$ python -q
>>> import numpy as np
>>> import numpy.linalg as la
>>> np.set_printoptions(precision=3, suppress=True, linewidth=160)
>>> arr = np.array([[12, -12, -6, -12, -6], [-12, 12, 6, 12, 6], [12, -12, -6, -12, -6]])
>>> # rows and columns are dependent
>>> W = np.array([[0, -4, 8, -3, 7, 7],
...     [-1, 0, 2, -2, -4, 9],
...     [-6, 5, -5, 2, 7, 6],
...     [-2, 3, 3, 3, -3, 4],
...     [9, 3, -6, 0, -8, -4]])
>>> coef = np.array([6, 3, 0, 8, 7, 9])
>>> hid = np.maximum(arr @ W + coef, 0)
>>> (hid > 0).mean(axis=0)
array([0.667, 0.333, 0.667, 0.333, 0.667, 0.333])
>>> la.matrix_rank(hid)
np.int64(2)
>>> W2 = np.array([[-2, 2], [-1, 2], [1, -1], [2, -1], [0, 1], [2, 2]])
>>> (hid @ W2).round(6).argmax(axis=1)
array([1, 1, 1])
>>> np.allclose(arr[:-1].T @ la.lstsq(arr[:-1].T, arr[-1])[0], arr[-1])
True
>>> np.abs(np.diag(la.qr(arr)[1])) > 1e-9
array([ True, False, False])
>>> la.lstsq(arr[:-1].T, arr[-1])[2]
np.int32(1)
>>> round(np.trace(la.pinv(arr) @ arr), 3)
np.float64(1.0)
>>> O, _ = la.qr(np.array([[-1.1, 1.1, 1.6, 0.1, -0.5],
...     [1.0, 1.0, 2.0, -1.4, -0.7],
...     [-0.6, 1.1, -0.2, -0.5, 0.6],
...     [0.1, 0.7, -0.5, -0.8, -2.0],
...     [1.3, 0.5, -0.4, -0.5, -0.1]]))
>>> V, _ = la.qr(np.array([[-1.3, 1.5], [0.0, 0.1]]))
>>> sig = 5 * 0.2 ** np.arange(2)
>>> W0 = O[:, :2] * sig @ V[:2]
>>> W0
array([[-2.662, -0.521],
       [ 2.42 , -0.508],
       [-1.452, -0.529],
       [ 0.242, -0.345],
       [ 3.146, -0.268]])
>>> # column 0 dominates
>>> vec = np.array([4, 9])
>>> rhs = W0 @ vec
>>> coef, lr = np.zeros(2), 1 / la.norm(W0, 2) ** 2
>>> for i in range(6):
...     coef -= lr * W0.T @ (W0 @ coef - rhs)
...     if i % 2 == 0: print(i, round(la.norm(W0 @ coef - rhs), 3))
... 
0 8.64
2 7.963
4 7.338
>>> coef
array([4.   , 1.955])
